In [1]: import numpy as np

In [2]: np.set_printoptions(precision=2, suppress=True, linewidth=120, legacy="1.25")

In [3]: rd = lambda a: np.round(a, 2) + 0

In [4]: E = np.array([[-4, 8, 2, 2, -7, -3],
   ...:     [8, -4, -2, 4, 2, 2],
   ...:     [2, -2, 0, 8, 5, -2],
   ...:     [2, 4, 8, 0, 3, -1],
   ...:     [-7, 2, 5, 3, 10, -3],
   ...:     [-3, 2, -2, -1, -3, -4]])

In [5]: w, V = np.linalg.eigh(E)

In [6]: x = np.array([2, -1, 1, 1, 3, 3])

In [7]: x @ E @ x
Out[7]: -138

In [8]: (np.sign(V[:, -1].round(6)) == np.sign(V[0, -1].round(6))).astype(int)
Out[8]: array([1, 0, 0, 0, 0, 1])

In [9]: x @ E @ x / (x @ x), rd(w[0]), rd(w[-1])
Out[9]: (-5.52, -16.41, 16.06)

In [10]: rng = np.random.default_rng(94946)

In [11]: labels = rng.permutation(6)

In [12]: labels
Out[12]: array([3, 5, 0, 2, 4, 1])

In [13]: Y = E[labels][:, labels]

In [14]: rd(np.linalg.det(Y)), rd(np.linalg.det(E[labels]))
Out[14]: (-43184.0, 43184.0)

In [15]: np.trace(Y)
Out[15]: -2

In [16]: rd(np.linalg.eigvalsh(E).min())
Out[16]: -16.41

In [17]: np.all(np.linalg.eigvalsh(E) > 0)
Out[17]: False

In [18]: w, V = np.linalg.eigh(E)

In [19]: rd(V.T @ V)
Out[19]: 
array([[1., 0., 0., 0., 0., 0.],
       [0., 1., 0., 0., 0., 0.],
       [0., 0., 1., 0., 0., 0.],
       [0., 0., 0., 1., 0., 0.],
       [0., 0., 0., 0., 1., 0.],
       [0., 0., 0., 0., 0., 1.]])

In [20]: rd(np.linalg.svd(E, compute_uv=False))
Out[20]: array([16.41, 16.06,  8.94,  8.5 ,  2.85,  0.76])

In [21]: rd(np.abs(V[:, -1]))
Out[21]: array([0.17, 0.03, 0.42, 0.35, 0.8 , 0.15])

In [22]: q, V = np.linalg.qr(E[:, :3])[0], np.linalg.qr(E[:, 3:])[0]

In [23]: s = np.linalg.svd(q.T @ V, compute_uv=False)

In [24]: rd(s)
Out[24]: array([0.99, 0.85, 0.17])

In [25]: Y = np.array([[3, 1], [-3, 2]])

In [26]: arr = np.tile(Y, (2, 2))

In [27]: arr
Out[27]: 
array([[ 3,  1,  3,  1],
       [-3,  2, -3,  2],
       [ 3,  1,  3,  1],
       [-3,  2, -3,  2]])

In [28]: rank = np.linalg.matrix_rank(arr)

In [29]: rank
Out[29]: 2

In [30]: null = np.linalg.svd(arr)[2][rank:].T

In [31]: [int(np.linalg.matrix_rank(arr[:, :j + 1])) for j in range(4)]
Out[31]: [1, 2, 2, 2]

In [32]: rd(arr @ null)
Out[32]: 
array([[0., 0.],
       [0., 0.],
       [0., 0.],
       [0., 0.]])

In [33]: [int(np.linalg.matrix_rank(arr[:i])) for i in range(1, len(arr) + 1)]
Out[33]: [1, 2, 2, 2]

In [34]: [int(np.linalg.matrix_rank(np.delete(arr, i, axis=0))) for i in range(4)]
Out[34]: [2, 2, 2, 2]

In [35]: null.shape
Out[35]: (4, 2)

In [36]: np.linalg.matrix_rank(arr.T @ arr), np.linalg.matrix_rank(arr @ arr.T)
Out[36]: (2, 2)
